>>> import numpy as np
>>> from numpy import linalg as LA
>>> np.set_printoptions(suppress=True, linewidth=120)
>>> K = np.load("data.npy")
>>> print(K.round(2))
[[0.27 0.   0.09 0.18 0.18 0.09 0.18]
 [0.   0.25 0.12 0.12 0.25 0.12 0.12]
 [0.2  0.2  0.3  0.2  0.1  0.   0.  ]
 [0.25 0.   0.12 0.38 0.   0.12 0.12]
 [0.18 0.09 0.   0.09 0.27 0.18 0.18]
 [0.22 0.   0.22 0.22 0.11 0.11 0.11]
 [0.22 0.   0.22 0.   0.11 0.22 0.22]]
>>> # a transition matrix
>>> x0 = np.array([3, 0, 5, -1, 4, -5, 0])
>>> y = K @ x0
>>> print(y.round(2))
[1.36 0.88 2.3  0.38 0.64 1.44 1.11]
>>> print(np.round(LA.solve(K, K[:, 3]), 2) + 0)
[0. 0. 0. 1. 0. 0. 0.]
>>> print(np.round(LA.solve(K.T, K[3]), 2) + 0)
[0. 0. 0. 1. 0. 0. 0.]
>>> print(np.round(LA.solve(K, y), 2) + 0)
[ 3.  0.  5. -1.  4. -5.  0.]
>>> out = LA.inv(K)
>>> print(np.round(LA.inv(out), 2) + 0)
[[0.27 0.   0.09 0.18 0.18 0.09 0.18]
 [0.   0.25 0.12 0.12 0.25 0.12 0.12]
 [0.2  0.2  0.3  0.2  0.1  0.   0.  ]
 [0.25 0.   0.12 0.37 0.   0.12 0.12]
 [0.18 0.09 0.   0.09 0.27 0.18 0.18]
 [0.22 0.   0.22 0.22 0.11 0.11 0.11]
 [0.22 0.   0.22 0.   0.11 0.22 0.22]]
>>> print(np.allclose(out, K.T))
False
>>> print(round(LA.cond(K), 2))
24.39
>>> print(np.round(LA.slogdet(K)[0], 2))
-1.0
>>> print((np.abs(out) > 1e-9).astype(int))
[[0 1 1 1 1 1 1]
 [0 1 1 1 1 1 1]
 [0 1 1 1 1 1 1]
 [0 1 1 1 1 1 1]
 [0 1 1 1 1 1 1]
 [1 1 1 1 1 1 1]
 [1 1 1 1 1 1 1]]
>>> F = np.load("out0.npy")
>>> print(F)
[[-0.89  0.23  1.49 -0.09 -0.13]
 [ 0.23 -1.08  0.16 -0.45  1.07]
 [ 1.49  0.16  0.67  0.3   0.6 ]
 [-0.09 -0.45  0.3  -1.59 -0.01]
 [-0.13  1.07  0.6  -0.01  0.89]]
>>> try:
...     LA.cholesky(F)
... except LA.LinAlgError as e:
...     print("failed:", e)
... 
failed: Matrix is not positive definite
>>> print(np.all(LA.eigvalsh(F) > 0))
False
>>> print([round(float(LA.det(F[:i, :i])), 2) + 0 for i in range(1, 6)])
[-0.89, 0.91, 3.14, -4.28, -7.95]
>>> print(round(float(LA.eigvalsh(F).min()), 2))
-2.0
>>> data = np.array([[-2, 0, 0, 1, 0, 0],
...     [0, 1, -2, 0, -3, -3],
...     [0, -1, 0, 0, 2, -1],
...     [-2, 0, 0, 1, 0, 0],
...     [0, 3, -3, 0, -3, 2],
...     [0, 0, 1, 0, 0, 0]])
>>> print(data)
[[-2  0  0  1  0  0]
 [ 0  1 -2  0 -3 -3]
 [ 0 -1  0  0  2 -1]
 [-2  0  0  1  0  0]
 [ 0  3 -3  0 -3  2]
 [ 0  0  1  0  0  0]]
>>> left, sv, vt = LA.svd(data)
>>> evecs = vt[:(sv > 1e-8).sum()]
>>> rng = np.random.default_rng(141440)
>>> x0 = data[2] + -3 * data[5] + rng.integers(2) * np.eye(6)[2]
>>> print(x0)
[ 0. -1. -2.  0.  2. -1.]
>>> print(np.round(evecs.T @ evecs, 2) + 0)
[[ 0.8  0.   0.  -0.4  0.   0. ]
 [ 0.   1.   0.   0.   0.   0. ]
 [ 0.   0.   1.   0.   0.   0. ]
 [-0.4  0.   0.   0.2  0.   0. ]
 [ 0.   0.   0.   0.   1.   0. ]
 [ 0.   0.   0.   0.   0.   1. ]]
>>> print(round(LA.norm(x0 - evecs.T @ evecs @ x0), 2))
0.0
